$ ipython --no-banner

In [1]: import numpy as np

In [2]: import numpy.linalg as la

In [3]: np.set_printoptions(precision=2, suppress=True, linewidth=100)

In [4]: A = np.load("a.npy")

In [5]: A
Out[5]: 
array([[1.  , 0.  , 0.  , 0.  ],
       [0.  , 0.33, 0.33, 0.33],
       [0.5 , 0.  , 0.5 , 0.  ],
       [0.  , 0.  , 0.  , 1.  ]])

In [6]: u = np.array([1, 1, 0])

In [7]: np.polyval(u, A[3])
Out[7]: array([0., 0., 0., 2.])

In [8]: np.correlate(A[3], A[0], "full")
Out[8]: array([0., 0., 0., 0., 0., 0., 1.])

In [9]: hat = np.triu(np.array([[-2, 3, 2, 3], [-3, 1, 0, -2], [-3, 0, -2, -1], [-1, 0, 0, -2]]), 1) + np.eye(4)

In [10]: Y = hat @ A @ la.inv(hat)

In [11]: round(np.trace(Y), 2), round(np.trace(A), 2)
Out[11]: (np.float64(2.83), np.float64(2.83))

In [12]: la.matrix_rank(Y)
Out[12]: np.int64(4)

In [13]: Y
Out[13]: 
array([[  2.  ,  -5.  ,  -2.  , -14.  ],
       [  0.  ,   0.33,   0.33,  -0.67],
       [  0.5 ,  -1.5 ,  -0.5 ,  -6.  ],
       [  0.  ,   0.  ,   0.  ,   1.  ]])

In [14]: round(la.det(Y.T), 2)
Out[14]: np.float64(0.17)

In [15]: np.kron(np.eye(2, dtype=int), Y)
Out[15]: 
array([[  2.  ,  -5.  ,  -2.  , -14.  ,   0.  ,  -0.  ,  -0.  ,  -0.  ],
       [  0.  ,   0.33,   0.33,  -0.67,   0.  ,   0.  ,   0.  ,  -0.  ],
       [  0.5 ,  -1.5 ,  -0.5 ,  -6.  ,   0.  ,  -0.  ,  -0.  ,  -0.  ],
       [  0.  ,   0.  ,   0.  ,   1.  ,   0.  ,   0.  ,   0.  ,   0.  ],
       [  0.  ,  -0.  ,  -0.  ,  -0.  ,   2.  ,  -5.  ,  -2.  , -14.  ],
       [  0.  ,   0.  ,   0.  ,  -0.  ,   0.  ,   0.33,   0.33,  -0.67],
       [  0.  ,  -0.  ,  -0.  ,  -0.  ,   0.5 ,  -1.5 ,  -0.5 ,  -6.  ],
       [  0.  ,   0.  ,   0.  ,   0.  ,   0.  ,   0.  ,   0.  ,   1.  ]])

In [16]: rng = np.random.default_rng(239)

In [17]: E = np.triu(rng.random((3, 3)) < 0.8, 1).astype(int)

In [18]: E = E + E.T

In [19]: E
Out[19]: 
array([[0, 1, 1],
       [1, 0, 1],
       [1, 1, 0]])

In [20]: evals, vecs = la.eigh(E)

In [21]: np.abs(vecs[:, -1])
Out[21]: array([0.58, 0.58, 0.58])

In [22]: evals
Out[22]: array([-1., -1.,  2.])

In [23]: np.abs(vecs[:, -1]).round(6).argmax()
Out[23]: np.int64(0)

In [24]: np.unique(evals.round(6) + 0, return_counts=True)[1]
Out[24]: array([2, 1])

In [25]: E @ E
Out[25]: 
array([[2, 1, 1],
       [1, 2, 1],
       [1, 1, 2]])

In [26]: E.sum(axis=0)
Out[26]: array([2, 2, 2])

In [27]: Lm = np.diag(E.sum(axis=1)) - E

In [28]: Lm
Out[28]: 
array([[ 2, -1, -1],
       [-1,  2, -1],
       [-1, -1,  2]])

In [29]: np.round(la.eigvalsh(Lm), 2) + 0
Out[29]: array([0., 3., 3.])

In [30]: (la.eigvalsh(Lm) < 1e-8).sum()
Out[30]: np.int64(1)

In [31]: Y = np.array([[3, 4], [-2, 2]])

In [32]: Z = np.array([[0, 2, 0], [0, 2, 1], [1, 0, 0]])

In [33]: M = np.kron(Y, Z)

In [34]: M
Out[34]: 
array([[ 0,  6,  0,  0,  8,  0],
       [ 0,  6,  3,  0,  8,  4],
       [ 3,  0,  0,  4,  0,  0],
       [ 0, -4,  0,  0,  4,  0],
       [ 0, -4, -2,  0,  4,  2],
       [-2,  0,  0,  2,  0,  0]])

In [35]: w1 = np.array([[2, 1, 0], [2, 1, 0], [1, 1, 1]])

In [36]: coef = np.array([1, 0, -3])

In [37]: hid = np.maximum(E @ w1 + coef, 0)

In [38]: hid
Out[38]: 
array([[4, 2, 0],
       [4, 2, 0],
       [5, 2, 0]])

In [39]: la.matrix_rank(hid)
Out[39]: np.int64(2)

In [40]: (hid > 0).astype(int)
Out[40]: 
array([[1, 1, 0],
       [1, 1, 0],
       [1, 1, 0]])

In [41]: Z = np.array([[1, 0], [1, 1], [0, 0]])

In [42]: w1 @ Z
Out[42]: 
array([[3, 1],
       [3, 1],
       [2, 1]])

In [43]: A @ np.ones(4)
Out[43]: array([1., 1., 1., 1.])

In [44]: pr = np.eye(4)[1]

In [45]: for _ in range(3):
    ...:     pr = pr @ A
    ...:     print(pr.round(2))
    ...: 
[0.   0.33 0.33 0.33]
[0.17 0.11 0.28 0.44]
[0.31 0.04 0.18 0.48]

In [46]: gram = M.T @ M

In [47]: la.svd(M, compute_uv=False) ** 2
Out[47]: array([215.26,  66.27,  25.23,  11.83,   7.77,   3.64])

In [48]: np.allclose(gram, gram.T)
Out[48]: True

In [49]: (M @ M.T).shape
Out[49]: (6, 6)

In [50]: la.matrix_rank(gram)
Out[50]: np.int64(6)

In [51]: gram
Out[51]: 
array([[ 13,   0,   0,   8,   0,   0],
       [  0, 104,  26,   0,  64,  16],
       [  0,  26,  13,   0,  16,   8],
       [  8,   0,   0,  20,   0,   0],
       [  0,  64,  16,   0, 160,  40],
       [  0,  16,   8,   0,  40,  20]])
